$ python3 -q
>>> import numpy as np
>>> from numpy import linalg as LA
>>> np.set_printoptions(precision=4, suppress=True, linewidth=120)
>>> def tidy(a):
...     return np.round(a, 4) + 0
... 
>>> arr = np.load("mat.npy")
>>> arr
array([[-1.,  3.,  0.],
       [ 0.,  1.,  4.],
       [ 0.,  5., -2.]])
>>> evals, V = LA.eig(arr)
>>> arr @ V[:, 0] - evals[0] * V[:, 0]
array([0., 0., 0.])
>>> print(tidy(np.sort(LA.eigvals(LA.inv(arr)))))
[-1.     -0.1917  0.2371]
>>> tidy(np.sort(LA.eigvals(arr @ arr)))
array([ 1.   , 17.783, 27.217])
>>> f = np.array([2, 1, 1])
>>> B = arr + np.outer(f, np.eye(3)[1])
>>> LA.matrix_rank(LA.inv(B) - LA.inv(arr), tol=1e-8)
np.int64(1)
>>> B
array([[-1.,  5.,  0.],
       [ 0.,  2.,  4.],
       [ 0.,  6., -2.]])
>>> print(tidy(np.abs(LA.eigvals(B)).max()))
5.2915
>>> tidy(LA.matrix_power(B, 2))
array([[ 1.,  5., 20.],
       [ 0., 28.,  0.],
       [ 0.,  0., 28.]])
>>> np.trace(B)
np.float64(-1.0)
>>> tidy(np.sort(np.abs(LA.eigvals(B))))
array([1.    , 5.2915, 5.2915])
>>> print((B + B.T) / 2)
[[-1.   2.5  0. ]
 [ 2.5  2.   5. ]
 [ 0.   5.  -2. ]]
>>> tidy(LA.det(B))
np.float64(28.0)
>>> X = np.load("dump.npy")
>>> print(X)
[[ 2.1 -2.   1.  -1.  -1.   2.  -1.   2. ]
 [-2.  -1.9  0.  -1.   0.  -1.  -2.  -1. ]
 [ 1.   0.  -0.9  0.  -2.   2.   2.  -1. ]
 [-1.  -2.   2.  -0.9  1.  -1.   2.   1. ]
 [ 2.  -2.   2.  -1.   0.1 -1.  -1.   1. ]
 [ 1.   2.   2.  -1.   2.   0.1  2.   0. ]
 [-2.   0.  -2.   1.  -2.  -1.   0.1 -2. ]
 [ 2.  -2.   1.  -1.  -1.   2.  -1.   2.1]]
>>> rng = np.random.default_rng(79650)
>>> z = rng.permutation(8)
>>> B = X[:, z] * rng.choice([-1, 1], 8)
>>> print(B)
[[-2.   1.  -2.1 -2.  -2.  -1.   1.  -1. ]
 [ 1.   1.   2.   1.  -1.9 -2.  -0.  -0. ]
 [ 1.  -0.  -1.  -2.   0.   2.   2.   0.9]
 [-1.   0.9  1.   1.  -2.   2.  -1.  -2. ]
 [-1.   1.  -2.   1.  -2.  -1.  -0.1 -2. ]
 [-0.   1.  -1.  -0.1  2.   2.  -2.  -2. ]
 [ 2.  -1.   2.   1.   0.   0.1  2.   2. ]
 [-2.1  1.  -2.  -2.  -2.  -1.   1.  -1. ]]
>>> left, _, vt = LA.svd(X.T @ B)
>>> z
array([7, 3, 0, 5, 1, 6, 4, 2])
>>> print(tidy(left @ vt))
[[ 0.  0. -1.  0.  0.  0.  0.  0.]
 [ 0.  0.  0.  0.  1.  0.  0.  0.]
 [ 0.  0.  0.  0.  0.  0.  0. -1.]
 [ 0. -1.  0.  0.  0.  0.  0.  0.]
 [ 0.  0.  0.  0.  0.  0. -1.  0.]
 [ 0.  0.  0. -1.  0.  0.  0.  0.]
 [ 0.  0.  0.  0.  0.  1.  0.  0.]
 [-1.  0.  0.  0.  0.  0.  0.  0.]]
>>> tidy(LA.lstsq(X, B)[0])
array([[ 0.,  0., -1.,  0.,  0.,  0.,  0.,  0.],
       [ 0.,  0.,  0.,  0.,  1.,  0.,  0.,  0.],
       [ 0.,  0.,  0.,  0.,  0.,  0.,  0., -1.],
       [ 0., -1.,  0.,  0.,  0.,  0.,  0.,  0.],
       [ 0.,  0.,  0.,  0.,  0.,  0., -1.,  0.],
       [ 0.,  0.,  0., -1.,  0.,  0.,  0.,  0.],
       [ 0.,  0.,  0.,  0.,  0.,  1.,  0.,  0.],
       [-1.,  0.,  0.,  0.,  0.,  0.,  0.,  0.]])
